$ ipython --no-banner

In [1]: import numpy as np

In [2]: from numpy import linalg as LA

In [3]: np.set_printoptions(precision=2, suppress=True, linewidth=200)

In [4]: X = np.load("case17.npy")

In [5]: X
Out[5]: 
array([[ 1,  0,  0,  0,  0,  0],
       [ 0,  1,  0,  0,  0,  0],
       [ 0,  0, -2,  0,  0,  0],
       [ 0,  0,  0, -1,  0,  0],
       [ 0,  0,  0,  0, -2,  0],
       [ 0,  0,  0,  0,  0, -3]])

In [6]: other = np.array([[2, 2], [1, -1], [1, -2], [-1, 3], [3, 3], [-3, -3]])

In [7]: other.T @ X.T
Out[7]: 
array([[ 2,  1, -2,  1, -6,  9],
       [ 2, -1,  4, -3, -6,  9]])

In [8]: np.vstack([X, other.T]).shape
Out[8]: (8, 6)

In [9]: np.einsum("ik,kj->ij", X, other)
Out[9]: 
array([[ 2,  2],
       [ 1, -1],
       [-2,  4],
       [ 1, -3],
       [-6, -6],
       [ 9,  9]])

In [10]: LA.matrix_rank(X @ other)
Out[10]: np.int64(2)

In [11]: X @ other
Out[11]: 
array([[ 2,  2],
       [ 1, -1],
       [-2,  4],
       [ 1, -3],
       [-6, -6],
       [ 9,  9]])

In [12]: LA.matrix_rank(np.vstack([X, other.T]))
Out[12]: np.int64(6)

In [13]: rng = np.random.default_rng(191)

In [14]: idx = rng.permutation(6)

In [15]: idx
Out[15]: array([0, 2, 5, 3, 1, 4])

In [16]: other = X[idx][:, idx]

In [17]: other
Out[17]: 
array([[ 1,  0,  0,  0,  0,  0],
       [ 0, -2,  0,  0,  0,  0],
       [ 0,  0, -3,  0,  0,  0],
       [ 0,  0,  0, -1,  0,  0],
       [ 0,  0,  0,  0,  1,  0],
       [ 0,  0,  0,  0,  0, -2]])

In [18]: np.diag(other)
Out[18]: array([ 1, -2, -3, -1,  1, -2])

In [19]: np.allclose(other, X)
Out[19]: False

In [20]: A = np.load("dump.npy")

In [21]: A
Out[21]: 
array([[ 0,  0,  2],
       [ 0,  0, -1],
       [-2,  1,  0]])

In [22]: # rows and columns are dependent

In [23]: rank = LA.matrix_rank(A)

In [24]: rank
Out[24]: np.int64(2)

In [25]: null = LA.svd(A)[2][rank:].T

In [26]: null @ null.T
Out[26]: 
array([[0.2, 0.4, 0. ],
       [0.4, 0.8, 0. ],
       [0. , 0. , 0. ]])

In [27]: LA.matrix_rank(A.T @ A), LA.matrix_rank(A @ A.T)
Out[27]: (np.int64(2), np.int64(2))

In [28]: U, sv, VT = LA.svd(A)

In [29]: np.argmax(sv[:-1] / (sv[1:] + 1e-6)) + 1
Out[29]: np.int64(2)

In [30]: other = U[:, :2] @ np.diag(sv[:2]) @ VT[:2]

In [31]: other
Out[31]: 
array([[ 0.,  0.,  2.],
       [ 0.,  0., -1.],
       [-2.,  1.,  0.]])

In [32]: round(float(LA.norm(A - other, 2)), 2), sv[2]
Out[32]: (0.0, np.float64(0.0))

In [33]: F = np.load("out8.npy")

In [34]: F
Out[34]: 
array([[ 0,  0,  2,  0,  0,  0],
       [ 0, -1,  0,  0,  0,  0],
       [ 3,  0,  0,  0,  0,  0],
       [ 0,  0,  0,  0,  3,  0],
       [ 0,  0,  0,  3,  0,  0],
       [ 0,  0,  0,  0,  0,  0]])

In [35]: # null space of dimension 1

In [36]: np.sort(LA.eigvals(F).real)
Out[36]: array([-3.  , -2.45, -1.  ,  0.  ,  2.45,  3.  ])

In [37]: (LA.matrix_power((F != 0) + (F.T != 0) + np.eye(6), 6) > 0).astype(int)
Out[37]: 
array([[1, 0, 1, 0, 0, 0],
       [0, 1, 0, 0, 0, 0],
       [1, 0, 1, 0, 0, 0],
       [0, 0, 0, 1, 1, 0],
       [0, 0, 0, 1, 1, 0],
       [0, 0, 0, 0, 0, 1]])

In [38]: feats = np.load("a.npy")

In [39]: feats
Out[39]: 
array([[  2. ,   0.4,  -0.5,   1.1,   0.1,   0.4,  -1.2,   2.2],
       [ -0.1,   2.3,   0.4,  -0.8,   0.1,  -1.2,  -1.5,   0. ],
       [  0. ,  -1.3,  -0.3,   0.7,   0.3,   0.1,   0.5,   0.5],
       [ -0.3,   1.4,  -0.2,  -0.7,   0.8,  -1.4,  -0.6,  -1.9],
       [  0.6,   1.9,  -2.3,  -0.8,   1.1,   1.5,   0.3,   1.4],
       [ -1.7,   0.2,  -0.1,   0.3,   0.6,  -0.9,   1.3,   0.7],
       [ -0.2,  -1.1,   0.6,  -1.1,  -1. ,  -1.6,  -0.5,   0.7],
       [ -0.3,  -1. ,  -0.8,   0.2,   1.4,   0.7,   0.7,  -0.3],
       [ -1. ,  -1. , -17. ,   1. ,  11. ,   1. ,  -1. , -18. ],
       [  0.4,  -0.4,  -1.2,   0.3,  -0.4,   2. ,   1.8,  -0.4]])

In [40]: P = feats @ LA.solve(feats.T @ feats, feats.T)

In [41]: np.allclose(P @ P, P)
Out[41]: True

In [42]: P @ feats[:, 5]
Out[42]: array([ 0.4, -1.2,  0.1, -1.4,  1.5, -0.9, -1.6,  0.7,  1. ,  2. ])

In [43]: np.round(np.trace(P), 2)
Out[43]: np.float64(8.0)

In [44]: def softmax(z):
    ...:     e = np.exp(z - z.max(axis=-1, keepdims=True))
    ...:     return e / e.sum(axis=-1, keepdims=True)
    ...: 

In [45]: np.round(softmax(10 * F[3]), 2) + 0
Out[45]: array([0., 0., 0., 0., 1., 0.])

In [46]: softmax(F[3] + -3)
Out[46]: array([0.04, 0.04, 0.04, 0.04, 0.8 , 0.04])

In [47]: scores = F @ F.T / np.sqrt(6)

In [48]: softmax(scores)
Out[48]: 
array([[0.51, 0.1 , 0.1 , 0.1 , 0.1 , 0.1 ],
       [0.15, 0.23, 0.15, 0.15, 0.15, 0.15],
       [0.02, 0.02, 0.89, 0.02, 0.02, 0.02],
       [0.02, 0.02, 0.02, 0.89, 0.02, 0.02],
       [0.02, 0.02, 0.02, 0.02, 0.89, 0.02],
       [0.17, 0.17, 0.17, 0.17, 0.17, 0.17]])

In [49]: softmax(scores).round(6).argmax(axis=1)
Out[49]: array([0, 1, 2, 3, 4, 0])

In [50]: x0 = np.array([-3, 0, -2, 2, -2, 0, 2, 3])

In [51]: h = np.maximum(feats @ x0, 0)

In [52]: h
Out[52]: array([1.2, 0. , 3.9, 0. , 3.8, 9.4, 0.3, 0.6, 0. , 5. ])

In [53]: np.maximum(feats @ (3 * x0), 0)
Out[53]: array([ 3.6,  0. , 11.7,  0. , 11.4, 28.2,  0.9,  1.8,  0. , 15. ])

In [54]: feats * (h > 1e-9)[:, None]
Out[54]: 
array([[ 2. ,  0.4, -0.5,  1.1,  0.1,  0.4, -1.2,  2.2],
       [-0. ,  0. ,  0. , -0. ,  0. , -0. , -0. ,  0. ],
       [ 0. , -1.3, -0.3,  0.7,  0.3,  0.1,  0.5,  0.5],
       [-0. ,  0. , -0. , -0. ,  0. , -0. , -0. , -0. ],
       [ 0.6,  1.9, -2.3, -0.8,  1.1,  1.5,  0.3,  1.4],
       [-1.7,  0.2, -0.1,  0.3,  0.6, -0.9,  1.3,  0.7],
       [-0.2, -1.1,  0.6, -1.1, -1. , -1.6, -0.5,  0.7],
       [-0.3, -1. , -0.8,  0.2,  1.4,  0.7,  0.7, -0.3],
       [-0. , -0. , -0. ,  0. ,  0. ,  0. , -0. , -0. ],
       [ 0.4, -0.4, -1.2,  0.3, -0.4,  2. ,  1.8, -0.4]])

In [55]: np.maximum(feats @ x0, 0) - np.maximum(-feats @ x0, 0)
Out[55]: array([  1.2,  -5.3,   3.9,  -8.6,   3.8,   9.4,   0.3,   0.6, -39. ,   5. ])

In [56]: U, sv, VT = LA.svd(A)

In [57]: evecs = VT[:(sv > 1e-8).sum()]

In [58]: x0 = A[1] + 3 * A[0] + rng.integers(2) * np.eye(3)[0]

In [59]: x0
Out[59]: array([0., 0., 5.])

In [60]: np.allclose(evecs.T @ evecs @ x0, x0)
Out[60]: True

In [61]: evecs.T @ evecs
Out[61]: 
array([[ 0.8, -0.4,  0. ],
       [-0.4,  0.2,  0. ],
       [ 0. ,  0. ,  1. ]])

In [62]: J = np.load("m.npy")

In [63]: J
Out[63]: 
array([[ 0,  0,  0,  0, -3, -1,  3,  0,  0],
       [ 0,  0,  3, -1,  1, -3,  0,  0,  1],
       [ 0, -3,  0,  0, -1,  0, -1,  0,  0],
       [ 0,  1,  0,  0,  1, -1,  2, -1,  0],
       [ 3, -1,  1, -1,  0,  1, -1,  2,  0],
       [ 1,  3,  0,  1, -1,  0,  1,  0, -1],
       [-3,  0,  1, -2,  1, -1,  0,  0,  0],
       [ 0,  0,  0,  1, -2,  0,  0,  0,  1],
       [ 0, -1,  0,  0,  0,  1,  0, -1,  0]])

In [64]: G = J.T @ J

In [65]: np.diag(G)
Out[65]: array([19, 21, 11,  8, 18, 14, 16,  6,  3])

In [66]: np.round(LA.svd(J, compute_uv=False) ** 2, 2) + 0
Out[66]: array([32.99, 32.99, 18.57, 18.57,  5.26,  5.26,  1.19,  1.19,  0.  ])

In [67]: G
Out[67]: 
array([[19,  0,  0,  4, -4,  6, -2,  6, -1],
       [ 0, 21, -1,  4,  1, -3,  9, -2, -3],
       [ 0, -1, 11, -6,  4, -9, -1,  2,  3],
       [ 4,  4, -6,  8, -6,  4,  2, -2, -1],
       [-4,  1,  4, -6, 18, -2, -7, -1,  0],
       [ 6, -3, -9,  4, -2, 14, -6,  2, -3],
       [-2,  9, -1,  2, -7, -6, 16, -4, -1],
       [ 6, -2,  2, -2, -1,  2, -4,  6,  0],
       [-1, -3,  3, -1,  0, -3, -1,  0,  3]])

In [68]: np.round(LA.eigvalsh(G)[::-1], 2) + 0
Out[68]: array([32.99, 32.99, 18.57, 18.57,  5.26,  5.26,  1.19,  1.19,  0.  ])

In [69]: LA.matrix_rank(G)
Out[69]: np.int64(8)

In [70]: np.allclose(G, G.T)
Out[70]: True

In [71]: U, sv, VT = LA.svd(J)

In [72]: evecs = VT[:(sv > 1e-8).sum()]

In [73]: x0 = J[2] + -1 * J[4] + rng.integers(2) * np.eye(9)[8]

In [74]: x0
Out[74]: array([-3., -2., -1.,  1., -1., -1.,  0., -2.,  0.])

In [75]: LA.matrix_rank(np.vstack([J, x0]))
Out[75]: np.int64(8)

In [76]: idx = rng.permutation(9)

In [77]: idx
Out[77]: array([1, 4, 8, 7, 6, 3, 0, 5, 2])

In [78]: other = J[idx][:, idx]

In [79]: np.diag(other)
Out[79]: array([0, 0, 0, 0, 0, 0, 0, 0, 0])

In [80]: np.round(LA.det(other), 2), round(LA.det(J[idx]), 2)
Out[80]: (np.float64(0.0), np.float64(-0.0))

In [81]: K = np.array([[-2.7, 1.0, -2.0, -2.0, 1.0, 0.0],
    ...:     [-1.0, 2.3, -2.0, 1.0, -2.0, 1.0],
    ...:     [0.0, -3.0, 0.3, 3.0, -1.0, -1.0],
    ...:     [2.0, 1.0, 1.0, -2.7, 2.0, 0.0],
    ...:     [3.0, 0.0, -3.0, -2.0, 2.3, -1.0],
    ...:     [-3.0, 1.0, -2.0, -2.0, 1.0, 0.3]])

In [82]: x0 = np.array([2, 2, 2, 1, 0, 0])

In [83]: h = np.maximum(K @ x0, 0)

In [84]: np.maximum(K @ (3 * x0), 0)
Out[84]: array([ 0. ,  0. ,  0. , 15.9,  0. ,  0. ])

In [85]: sv = 10 * 0.5 ** np.arange(3)

In [86]: m1 = rng.normal(size=(23, 3)) * rng.permutation(sv)

In [87]: m1
Out[87]: 
array([[  5.71,  -3.16,  -1.72],
       [-21.32,  -2.16,  -1.97],
       [ -2.16,  -0.25,   7.21],
       [  9.76,   0.87,  -2.33],
       [  1.11,   0.9 ,  -9.25],
       [ -0.43,   0.95,   0.98],
       [-15.48,   2.98,   0.15],
       [  0.83,   1.41,   4.24],
       [  0.36,  -3.34,  -4.22],
       [  2.56,   1.73,  -3.71],
       [  2.96,   2.69,   1.07],
       [  0.85,  -2.48,  -6.04],
       [-16.02,  -4.34,   8.16],
       [-11.15,  -0.34,  -7.55],
       [  3.61,  -4.79,   6.88],
       [ -3.7 ,   3.47,  -4.59],
       [ -3.14,  -1.74,  -2.33],
       [  6.13,  -1.08,   0.27],
       [  5.5 ,  -5.51,  -0.36],
       [ -1.68,  -2.29,   3.9 ],
       [-12.45,  -4.66,   0.6 ],
       [  6.95,   0.55,  -7.31],
       [ -7.05,  -0.33,   1.15]])

In [88]: Xc = (m1 - m1.mean(axis=0)) / m1.std(axis=0)

In [89]: np.argwhere(np.abs(Xc) > 2)
Out[89]: array([[1, 0]])

In [90]: c = LA.lstsq(np.delete(Xc, 0, axis=1), Xc[:, 0])[0]

In [91]: np.abs(c).argmax()
Out[91]: np.int64(1)

In [92]: c
Out[92]: array([ 0.04, -0.15])

In [93]: G = np.cov(m1, rowvar=False)

In [94]: G.shape
Out[94]: (3, 3)

In [95]: round(float(np.corrcoef(m1[:, 1], m1[:, 0])[0, 1]), 2)
Out[95]: 0.08

In [96]: np.median(m1, axis=0)
Out[96]: array([ 0.36, -0.34, -0.36])

In [97]: x0 = np.array([3, 2, 5])

In [98]: h = np.maximum(m1 @ x0, 0)

In [99]: np.flatnonzero(h > 1e-9)
Out[99]: array([ 0,  2,  3,  5,  7, 10, 14, 17, 18, 19])

In [100]: u = np.array([2, 0, 0])

In [101]: np.polyval(u, m1[3])
Out[101]: array([190.68,   1.51,  10.86])

In [102]: arr = np.array([[0, 0, 0, 0, 1, 0],
     ...:     [0, 0, 0, 0, 0, 1],
     ...:     [1, 0, 0, 0, 0, 0],
     ...:     [0, 0, 0, 1, 0, 0],
     ...:     [0, 1, 0, 0, 0, 0],
     ...:     [0, 0, 1, 0, 0, 0]])

In [103]: np.trace(arr)
Out[103]: np.int64(1)

In [104]: np.round(LA.det(arr), 2)
Out[104]: np.float64(1.0)

In [105]: np.allclose(arr @ arr.T, arr.T @ arr)
Out[105]: True

In [106]: x0 = np.array([0, 0, 3, 1, 3, 2])

In [107]: y = arr @ x0

In [108]: c, lr = np.zeros(6), 1 / LA.norm(arr, 2) ** 2

In [109]: for i in range(6):
     ...:     c -= lr * arr.T @ (arr @ c - y)
     ...:     if i % 2 == 0: print(i, round(LA.norm(arr @ c - y), 2))
     ...: 
0 0.0
2 0.0
4 0.0

In [110]: c
Out[110]: array([0., 0., 3., 1., 3., 2.])

In [111]: round(float(LA.cond(arr)), 2)
Out[111]: 1.0
